$ ipython --no-banner

In [1]: import numpy as np

In [2]: import numpy.linalg as la

In [3]: np.set_printoptions(precision=3, suppress=True, linewidth=120, legacy="1.25")

In [4]: feats = np.loadtxt("x.csv", delimiter=",")

In [5]: print(feats)
[[1.    0.2   0.04  0.008]
 [0.2   1.    0.2   0.04 ]
 [0.04  0.2   1.    0.2  ]
 [0.008 0.04  0.2   1.   ]]

In [6]: gram = feats.T @ feats

In [7]: print(la.svd(feats, compute_uv=False) ** 2)
[1.856 1.172 0.715 0.503]

In [8]: la.eigvalsh(gram)[::-1]
Out[8]: array([1.856, 1.172, 0.715, 0.503])

In [9]: round(float(np.trace(gram)), 3), round(float((feats ** 2).sum()), 3)
Out[9]: (4.247, 4.247)

In [10]: la.matrix_rank(gram)
Out[10]: 4

In [11]: gram
Out[11]: 
array([[1.042, 0.408, 0.122, 0.032],
       [0.408, 1.082, 0.416, 0.122],
       [0.122, 0.416, 1.082, 0.408],
       [0.032, 0.122, 0.408, 1.042]])

In [12]: np.allclose(gram, gram.T)
Out[12]: True

In [13]: out = feats / la.norm(feats, axis=1, keepdims=True)

In [14]: gram = out @ out.T

In [15]: np.argwhere(np.triu(np.abs(gram) > 0.95, 1))
Out[15]: array([], shape=(0, 2), dtype=int64)

In [16]: (gram - 2 * np.eye(4)).round(6).argmax(axis=1)
Out[16]: array([1, 0, 3, 2])

In [17]: gram
Out[17]: 
array([[1.   , 0.385, 0.115, 0.031],
       [0.385, 1.   , 0.385, 0.115],
       [0.115, 0.385, 1.   , 0.385],
       [0.031, 0.115, 0.385, 1.   ]])

In [18]: r0 = np.array([3, 0, 3, 0])

In [19]: out = feats + np.outer(r0, np.eye(4)[3])

In [20]: print(la.matrix_rank(out - feats))
1

In [21]: out
Out[21]: 
array([[1.   , 0.2  , 0.04 , 3.008],
       [0.2  , 1.   , 0.2  , 0.04 ],
       [0.04 , 0.2  , 1.   , 3.2  ],
       [0.008, 0.04 , 0.2  , 1.   ]])

In [22]: la.matrix_rank(la.inv(out) - la.inv(feats), tol=1e-8)
Out[22]: 1

In [23]: x0 = np.array([6, -6, 9, -3])

In [24]: y = feats @ x0

In [25]: y
Out[25]: array([ 5.136, -3.12 ,  7.44 , -1.392])

In [26]: la.solve(feats, y + feats[:, 3])
Out[26]: array([ 6., -6.,  9., -2.])

In [27]: la.solve(feats.T, feats[0])
Out[27]: array([1., 0., 0., 0.])

In [28]: np.round(la.solve(feats, feats[:, 1]), 3) + 0
Out[28]: array([0., 1., 0., 0.])

In [29]: la.solve(feats, y)
Out[29]: array([ 6., -6.,  9., -3.])

In [30]: X = np.loadtxt("layer13.csv", delimiter=",")

In [31]: X
Out[31]: 
array([[  2.897,   3.776,  26.876,   0.526, -13.932,  -7.634, -17.489,   5.374, -14.273,  10.92 ,  18.112,  -3.76 ,
         11.25 ],
       [  6.816,   2.025,  -9.624,  -3.764,   4.369,  -2.73 ,   3.225,   1.34 ,  -1.563,   3.758,   3.745,  -4.032,
          0.617],
       [ -1.463,   3.673, -15.616,   1.099,   8.751,   2.267,   3.405,  -4.769,  -0.281,  -1.514, -10.056,  -3.577,
         -4.571],
       [ -3.6  ,   0.717,  -8.777,  -3.636,  11.172,  -2.777,   8.275,  -4.165,   2.231,   6.44 ,  -4.255, -14.548,
         -3.999],
       [-14.593,  -3.262,  17.125,   3.76 ,  -6.759,   5.031,   4.628,  -9.14 ,  10.45 ,   3.096,  -0.127,   0.588,
         -3.399],
       [-10.008,  -0.125,   6.262,  -1.637,  -2.8  ,   0.637,   2.87 ,  -6.369,   3.358,   2.731,  -6.629,  -3.171,
         -0.561],
       [  7.062,   2.504,  -9.03 ,   2.845,   6.783,  -2.758,  -1.506,   1.934,  -7.182,   4.669,  -0.705,  -1.381,
         -1.57 ],
       [  2.033,   2.922,   8.315,  -6.531,  -7.584,  -8.982,  -6.766,   2.457,  -8.092,   9.779,   2.708,  -4.082,
          3.731],
       [  8.973,  -0.79 ,  -9.77 ,  -5.915,   0.878,  -5.699,  -0.027,   9.243,  -7.14 ,  -3.122,  -1.606,  -0.07 ,
          1.821],
       [ -6.387,  -8.137,   2.941,   1.627,   1.153,   6.088,   6.35 ,  -0.45 ,   9.122, -11.638,  -5.323,   6.508,
         -1.695],
       [ -7.359,   0.337,  18.612,   5.405,  -8.519,   5.659,  -4.192,  -5.72 ,   7.408,   2.05 ,  12.91 ,   2.417,
          3.934],
       [  1.131,   4.954,  -6.403,   5.092,   6.922,   2.889,  -3.79 ,  -3.824,  -0.098,   2.976,   4.659,  -2.574,
          0.025],
       [ -9.409,  -2.825,   8.406,   3.162,  -0.619,   5.935,   4.12 ,  -5.161,   9.495,  -1.293,  -0.458,  -0.939,
         -2.337],
       [-11.405,   0.066,   7.164,  -4.707,   0.265,  -0.787,   5.852,  -7.84 ,   9.825,   8.809,  -0.629,  -9.732,
         -4.003],
       [  0.177,  -1.907, -10.727,   4.371,  -3.284,   8.453,   3.241,  -0.892,   8.69 , -14.173, -13.564,  19.381,
         -6.08 ],
       [  6.364,   2.523,  -6.406,  -3.429,  -2.516,  -5.604,   1.271,   2.041,  -5.111,   3.291,  -3.83 ,  -0.38 ,
         -0.274],
       [  1.962,  -0.494, -11.666,  -6.32 ,   1.279,  -5.263,   9.126,   1.322,  -1.18 ,   3.315, -11.889,  -2.343,
         -4.437],
       [  6.239,   2.201,  -2.275,   1.739,  -1.186,  -0.648,  -4.247,  -0.088,  -4.384,   1.8  ,   8.394,   0.779,
          4.872],
       [  2.61 ,   2.949,  -1.325,  -7.722,  -2.707,  -7.857,  -2.105,   1.536, -11.567,   5.881,  -3.798,  -7.183,
          5.573],
       [  2.923,   0.507,  12.604,  -3.278,  -5.488,  -6.494, -10.974,   3.254, -11.417,   4.267,   5.781,  -4.115,
          9.409],
       [-12.517,  -0.73 ,   4.586,  -4.559,  -1.578,   2.213,   9.897,  -9.662,  15.212,   6.217,  -4.668,  -5.088,
         -5.518],
       [ -1.552,  -2.331,  -7.973,  -1.277,  -6.369,   1.838,   9.724,  -0.948,   5.653,  -8.366, -13.364,   9.329,
         -9.029],
       [ 11.866,   0.558, -19.903,   3.627,   6.093,  -1.905,  -0.173,   6.546, -13.88 ,  -7.087, -12.861,   9.392,
         -1.288],
       [  1.015,   7.54 ,  12.591,  -1.599,  -7.163,  -6.222, -11.568,  -2.579, -10.605,  14.887,   7.686,  -7.604,
          7.234],
       [ -0.081,  -3.18 ,   0.757,   5.931,   1.244,   4.101,   1.881,   0.792,   2.447,  -5.19 ,  -0.633,   6.264,
         -2.622],
       [ -1.625,   0.381, -13.269,   1.759,   3.781,   1.301,   3.151,  -4.396,  -1.397,  -3.957, -13.882,   2.682,
         -4.461],
       [ 16.895,   0.802, -28.857,  -6.977,   9.116,  -8.785,   4.067,  10.983, -16.343,  -4.038, -12.456,  -0.509,
         -0.238],
       [  7.212,  -0.842,  -7.604,   2.3  ,   0.032,   0.175,  -2.385,   2.861,  -6.915,  -6.743,  -2.789,   7.422,
          3.372],
       [  4.198,   3.335, -24.86 ,  -1.676,  12.791,  -2.12 ,   7.661,  -1.641,  -3.59 ,   1.672, -10.757,  -6.892,
         -3.854],
       [ -0.62 ,  -2.674,  10.074,   2.774,  -4.327,   2.253,   0.644,   1.405,   4.302,  -1.901,   6.963,   2.175,
         -0.015],
       [ -2.156,  -7.761,  -1.499,  -0.129,   5.166,   2.376,   8.631,   2.344,   6.152,  -6.545,  -4.094,   1.571,
         -3.633],
       [  4.693,  -0.092,  -8.777,  -3.834,  10.648,  -4.456,   4.284,   2.231,  -0.497,   4.986,   1.335, -10.089,
         -1.546],
       [  3.04 ,   2.868,  -2.815,   0.313,  -6.003,   2.08 ,   0.74 ,  -1.261,   4.223,   0.787,   2.072,   7.431,
         -2.98 ],
       [ -5.527,  -0.278,  -1.686,   6.114,  -5.883,   6.828,  -4.196,  -1.98 ,   1.288, -12.623,  -9.982,  13.093,
         -2.271],
       [  5.316,  -3.113,   6.679,  -5.909,  -9.566,  -5.333,  -1.282,   7.129,   0.306,  -0.084,   8.193,   4.725,
          1.699],
       [-13.502,   0.408,  14.891,  -3.457,  -7.085,   1.589,   3.764,  -9.358,  14.78 ,   5.61 ,   3.495,  -5.883,
         -2.754],
       [  9.132,   2.332,   0.684,  -4.769,  -5.681,  -7.723,  -4.615,   7.027,  -8.565,   5.165,   4.452,  -2.366,
          4.278],
       [ -2.933,   1.764, -10.621,   3.138,   6.225,   2.84 ,   1.126,  -3.49 ,  -1.094,  -4.286, -13.46 ,  -0.063,
         -4.448],
       [ -6.702,   4.678,   0.433,   4.407,  -0.999,   2.855,   1.257,  -9.664,   3.061,   6.277,  -5.825,  -0.968,
         -4.589],
       [  3.326,  -2.501, -15.481,   2.582,   8.84 ,   2.905,   4.233,   3.351,  -1.648,  -9.586, -16.678,   6.842,
         -4.997],
       [  3.902,   2.148,  -4.575,  -0.137,  -8.547,  -0.489,  -1.512,   1.695,  -6.539,  -5.805,  -4.71 ,   7.52 ,
          0.638],
       [ 14.332,   2.778,  -7.809,   3.44 ,   9.815,  -6.63 , -10.638,   8.504, -20.086,   3.604,   4.33 ,  -1.82 ,
          6.793],
       [-12.811,  -3.783,  19.908,   3.134,  -1.312,   6.137,   6.913,  -7.499,  19.583,   5.721,  20.357,  -5.754,
         -3.947],
       [ 14.404,   7.029, -20.43 ,   3.04 ,   7.051,  -3.453,  -5.717,   3.068, -16.834,   3.174,  -5.625,   1.242,
          3.132]])

In [32]: gram = np.cov(X, rowvar=False)

In [33]: np.argsort(-X.std(axis=0).round(6), kind="stable")
Out[33]: array([ 2,  8, 10,  0,  4, 11,  9,  6,  7,  5, 12,  3,  1])

In [34]: la.eigvalsh(gram)[::-1]
Out[34]: 
array([284.405, 190.398,  81.932,  29.82 ,  27.069,  12.619,   3.583,   1.636,   1.179,   0.442,   0.225,   0.129,
         0.054])

In [35]: np.round(np.corrcoef(X[:, 7], X[:, 8])[0, 1], 3)
Out[35]: -0.755

In [36]: gram.shape
Out[36]: (13, 13)

In [37]: np.argwhere(np.triu(np.abs(np.corrcoef(X.T)) > 0.8, 1))
Out[37]: 
array([[ 0,  7],
       [ 0,  8],
       [ 6, 12],
       [ 9, 11]])

In [38]: cen = X - X.mean(axis=0)

In [39]: V = la.svd(cen)[2][:6]

In [40]: out = cen - cen @ V.T @ V

In [41]: np.round(np.cov(cen @ V.T, rowvar=False), 3) + 0
Out[41]: 
array([[284.405,   0.   ,   0.   ,   0.   ,   0.   ,   0.   ],
       [  0.   , 190.398,   0.   ,   0.   ,   0.   ,   0.   ],
       [  0.   ,   0.   ,  81.932,   0.   ,   0.   ,   0.   ],
       [  0.   ,   0.   ,   0.   ,  29.82 ,   0.   ,   0.   ],
       [  0.   ,   0.   ,   0.   ,   0.   ,  27.069,   0.   ],
       [  0.   ,   0.   ,   0.   ,   0.   ,   0.   ,  12.619]])

In [42]: x0 = np.array([3, -2, 3, -5, 0, -3, -2, 5, -4, -4, 5, 5, -4])

In [43]: y = X @ x0

In [44]: c, lr = np.zeros(13), 1 / la.norm(X, 2) ** 2

In [45]: for i in range(6):
    ...:     c -= lr * X.T @ (X @ c - y)
    ...:     if i % 2 == 0: print(i, round(la.norm(X @ c - y), 3))
    ...: 
0 377.535
2 227.395
4 167.041

In [46]: round(float(la.cond(X)), 3)
Out[46]: 73.279

In [47]: cen = (X - X.mean(axis=0)) / X.std(axis=0)

In [48]: cen.std(axis=0)
Out[48]: array([1., 1., 1., 1., 1., 1., 1., 1., 1., 1., 1., 1., 1.])

In [49]: c = la.lstsq(np.delete(cen, 9, axis=1), cen[:, 9])[0]

In [50]: c
Out[50]: array([ 0.245,  0.725,  1.29 ,  0.117,  0.682, -1.089,  0.589, -0.386,  0.295,  0.042,  0.353,  0.116])

In [51]: round(float(1 - np.var(cen[:, 9] - np.delete(cen, 9, axis=1) @ c)), 3)
Out[51]: 0.986

In [52]: print(np.abs(c).argmax())
2

In [53]: M = np.loadtxt("w.csv", delimiter=",")

In [54]: print(M)
[[-0.4 -2.4 -0.2  2.2 -1.5  0.  -1.  -0.4 -1.4  0.5 -0.9 -0.8 -0.7]
 [ 0.6 -0.5  0.1 -2.   0.  -0.8 -0.7 -0.2  0.4 -1.3  0.7  0.3  1.4]
 [-0.3 -0.8 -0.9  0.1  0.7 -0.5 -1.8 -0.7  0.6 -1.2 -0.1  0.   0.5]
 [-1.5  1.7  0.5  0.  -0.6 -0.2  0.3  1.3  1.5 -1.9 -1.3  0.9 -0.4]
 [-1.   0.9  0.1  0.6 -0.4  1.1  0.   0.8  2.   0.   1.6  0.  -2.8]
 [-1.7 -1.1  0.7  0.2  0.3  0.3 -0.9 -0.2  0.3  0.8 -0.7 -0.5 -0.9]
 [-0.5 -0.6 -2.1 -1.6 -0.9 -0.9  2.   1.4  0.7  0.8 -0.8 -0.8  0.5]
 [-0.4  0.8  0.8  1.5 -0.2  0.6  0.2  1.   0.3  1.   0.8 -0.6 -0.6]
 [ 0.4  0.5  0.5 -0.5  0.1 -1.1 -0.8  0.2 -0.3  0.6  0.5 -1.4 -0.3]
 [ 3.5 -0.7  2.   1.2  1.6  0.8 -0.1 -0.3  0.2  1.6  0.3  0.8  0.3]
 [-1.1  1.4 -1.2 -1.9  1.   0.1 -0.6  0.8  1.4 -0.4 -0.6  0.   0.1]
 [ 0.2  0.2 -0.8  0.7  0.  -0.3 -1.1 -1.4 -0.8  0.8  0.3  0.  -0.3]]

In [55]: x0 = np.array([5, 5, 3, 2, 0, 2, 2, 5, 0, 3, 2, 0, 4])

In [56]: M @ x0
Out[56]: array([-17.3,  -4.1, -17.9,  -0.7,  -0.8, -16.3,  -3. ,  16.2,   3.8,  28.9,  -4.9,  -7. ])

In [57]: (M * x0).sum(axis=1)
Out[57]: array([-17.3,  -4.1, -17.9,  -0.7,  -0.8, -16.3,  -3. ,  16.2,   3.8,  28.9,  -4.9,  -7. ])

In [58]: x0 @ M
Traceback (most recent call last):
  Cell In[58], line 1
    x0 @ M
ValueError: matmul: Input operand 1 has a mismatch in its core dimension 0, with gufunc signature (n?,k),(k,m?)->(n?,m?) (size 12 is different from 13)


In [59]: M @ np.eye(13)[3]
Out[59]: array([ 2.2, -2. ,  0.1,  0. ,  0.6,  0.2, -1.6,  1.5, -0.5,  1.2, -1.9,  0.7])

In [60]: F = 4 * np.eye(13) + np.eye(13, k=1)

In [61]: F
Out[61]: 
array([[4., 1., 0., 0., 0., 0., 0., 0., 0., 0., 0., 0., 0.],
       [0., 4., 1., 0., 0., 0., 0., 0., 0., 0., 0., 0., 0.],
       [0., 0., 4., 1., 0., 0., 0., 0., 0., 0., 0., 0., 0.],
       [0., 0., 0., 4., 1., 0., 0., 0., 0., 0., 0., 0., 0.],
       [0., 0., 0., 0., 4., 1., 0., 0., 0., 0., 0., 0., 0.],
       [0., 0., 0., 0., 0., 4., 1., 0., 0., 0., 0., 0., 0.],
       [0., 0., 0., 0., 0., 0., 4., 1., 0., 0., 0., 0., 0.],
       [0., 0., 0., 0., 0., 0., 0., 4., 1., 0., 0., 0., 0.],
       [0., 0., 0., 0., 0., 0., 0., 0., 4., 1., 0., 0., 0.],
       [0., 0., 0., 0., 0., 0., 0., 0., 0., 4., 1., 0., 0.],
       [0., 0., 0., 0., 0., 0., 0., 0., 0., 0., 4., 1., 0.],
       [0., 0., 0., 0., 0., 0., 0., 0., 0., 0., 0., 4., 1.],
       [0., 0., 0., 0., 0., 0., 0., 0., 0., 0., 0., 0., 4.]])

In [62]: out = F[0, 0] * F[1:] - np.outer(F[1:, 0], F[0])

In [63]: out
Out[63]: 
array([[ 0., 16.,  4.,  0.,  0.,  0.,  0.,  0.,  0.,  0.,  0.,  0.,  0.],
       [ 0.,  0., 16.,  4.,  0.,  0.,  0.,  0.,  0.,  0.,  0.,  0.,  0.],
       [ 0.,  0.,  0., 16.,  4.,  0.,  0.,  0.,  0.,  0.,  0.,  0.,  0.],
       [ 0.,  0.,  0.,  0., 16.,  4.,  0.,  0.,  0.,  0.,  0.,  0.,  0.],
       [ 0.,  0.,  0.,  0.,  0., 16.,  4.,  0.,  0.,  0.,  0.,  0.,  0.],
       [ 0.,  0.,  0.,  0.,  0.,  0., 16.,  4.,  0.,  0.,  0.,  0.,  0.],
       [ 0.,  0.,  0.,  0.,  0.,  0.,  0., 16.,  4.,  0.,  0.,  0.,  0.],
       [ 0.,  0.,  0.,  0.,  0.,  0.,  0.,  0., 16.,  4.,  0.,  0.,  0.],
       [ 0.,  0.,  0.,  0.,  0.,  0.,  0.,  0.,  0., 16.,  4.,  0.,  0.],
       [ 0.,  0.,  0.,  0.,  0.,  0.,  0.,  0.,  0.,  0., 16.,  4.,  0.],
       [ 0.,  0.,  0.,  0.,  0.,  0.,  0.,  0.,  0.,  0.,  0., 16.,  4.],
       [ 0.,  0.,  0.,  0.,  0.,  0.,  0.,  0.,  0.,  0.,  0.,  0., 16.]])

In [64]: F[:, 0] / F[0, 0]
Out[64]: array([1., 0., 0., 0., 0., 0., 0., 0., 0., 0., 0., 0., 0.])

In [65]: mat = np.load("a.npy")

In [66]: mat
Out[66]: 
array([[ 1.,  3.,  0., -5.,  3.,  1.,  1.,  1.,  4., -5., -3.,  5., -2.,  1.],
       [ 0.,  1.,  1., -2.,  2.,  3.,  0.,  2., -1.,  3., -3., -1., -1.,  3.],
       [ 0.,  3., -2., -3., -1., -1.,  1., -1., -1.,  3.,  1., -3., -2.,  2.],
       [ 0.,  3., -1., -2., -3.,  1.,  1.,  2.,  1.,  2., -2., -2.,  3., -3.],
       [ 0.,  1.,  2.,  3.,  1.,  1., -2., -1., -2., -2.,  0.,  3., -2.,  3.],
       [ 0., -1.,  2.,  2., -1., -1.,  3., -2.,  0., -3.,  0., -2., -3.,  2.],
       [ 0.,  2., -3.,  0., -2.,  1., -1., -3.,  2.,  1.,  1.,  2., -2.,  0.],
       [ 0.,  1.,  0., -2., -1.,  3.,  3., -1., -1.,  0.,  1.,  3., -1., -2.],
       [ 0., -1.,  1.,  1.,  3.,  1., -3., -3.,  1.,  3.,  2., -3.,  1., -2.],
       [ 0., -2.,  2.,  2., -3., -3., -2.,  1.,  3., -1.,  3., -3.,  0., -1.],
       [ 0., -3.,  0., -3., -2., -3.,  0., -1.,  3.,  3., -1.,  2., -3.,  3.],
       [ 0.,  0., -3., -1., -3.,  0.,  1., -3.,  3.,  1., -1.,  3.,  1.,  2.],
       [ 0., -3.,  1.,  1., -2., -3., -1.,  0.,  3.,  3.,  1., -3.,  3.,  3.],
       [ 0., -2.,  1.,  2.,  2., -3., -1.,  2., -3., -1., -1., -3.,  0.,  3.]])

In [67]: out = mat / la.norm(mat, axis=1, keepdims=True)

In [68]: gram = out @ out.T

In [69]: (gram - 2 * np.eye(14)).round(6).argmax(axis=1)
Out[69]: array([ 7,  2,  1,  2,  5, 13, 11,  6, 12, 12, 11,  6,  9,  5])

In [70]: round(np.degrees(np.arccos(np.clip(gram[12, 0], -1, 1))), 3)
Out[70]: 120.364

In [71]: np.argwhere(np.triu(np.abs(gram) > 0.95, 1))
Out[71]: array([], shape=(0, 2), dtype=int64)
